In [1]: import numpy as np

In [2]: np.set_printoptions(suppress=True, linewidth=100)

In [3]: E = np.array([[-2.0, 0.1], [-0.5, 1.6], [0.0, -0.3]])

In [4]: B = np.c_[E[:, :1] @ np.array([[-3]]), np.array([-5, 1, 0])]

In [5]: print(B)
[[ 6.  -5. ]
 [ 1.5  1. ]
 [ 0.   0. ]]

In [6]: print(np.linalg.matrix_rank(np.c_[E, B]))
3

In [7]: print(np.round(np.linalg.lstsq(E, B[:, 0])[0], 1) + 0)
[-3.  0.]

In [8]: vec = np.array([0, 2])

In [9]: target = B @ vec

In [10]: print(np.round(np.linalg.pinv(B) @ B, 1) + 0)
[[1. 0.]
 [0. 1.]]

In [11]: try:
    ...:     np.linalg.solve(B, target)
    ...: except np.linalg.LinAlgError as e:
    ...:     print("failed:", e)
    ...: 
failed: Last 2 dimensions of the array must be square

In [12]: rng = np.random.default_rng(4)

In [13]: target = target + 0.3 * rng.normal(size=3)

In [14]: print(target.round(1))
[-10.2   1.9   0.5]

In [15]: b, *_ = np.linalg.lstsq(B, target)

In [16]: print(b.round())
[-0.  2.]

In [17]: print(np.round(B.T @ (target - B @ b), 1) + 0)
[0. 0.]

In [18]: B = np.array([[0, 1], [1, 1]])

In [19]: cent = np.kron(B, E)

In [20]: print(round(np.linalg.norm(cent, 2), 1), np.round(np.linalg.norm(B, 2) * np.linalg.norm(E, 2), 1))
3.5 3.5

In [21]: print(cent)
[[-0.   0.  -2.   0.1]
 [-0.   0.  -0.5  1.6]
 [ 0.  -0.   0.  -0.3]
 [-2.   0.1 -2.   0.1]
 [-0.5  1.6 -0.5  1.6]
 [ 0.  -0.3  0.  -0.3]]

In [22]: print(np.linalg.matrix_rank(cent))
4

In [23]: J = np.array([[1, 0, 0, 0], [0, 0, 0, 0], [1, -4, 2, 0], [-1, 2, 0, 1]])

In [24]: print(J)
[[ 1  0  0  0]
 [ 0  0  0  0]
 [ 1 -4  2  0]
 [-1  2  0  1]]

In [25]: print([int(np.linalg.matrix_rank(np.linalg.matrix_power(J, p))) for p in range(1, 5)])
[3, 3, 3, 3]

In [26]: labels = rng.permutation(4)

In [27]: print(labels)
[0 1 3 2]

In [28]: B = J[labels][:, labels]

In [29]: print(np.round(np.linalg.det(B), 1), round(np.linalg.det(J[labels]), 1))
0.0 0.0

In [30]: print(np.diag(B))
[1 0 1 2]

In [31]: feats = np.load("run13.npy")

In [32]: print(feats)
[[-1.  1.  0.]
 [ 0. -1.  1.]
 [ 0.  0. -1.]]

In [33]: print([int(np.linalg.matrix_rank(np.linalg.matrix_power(feats, p))) for p in range(1, 4)])
[3, 3, 3]

In [34]: print(np.linalg.matrix_rank(feats - feats[0, 0] * np.eye(3)))
2
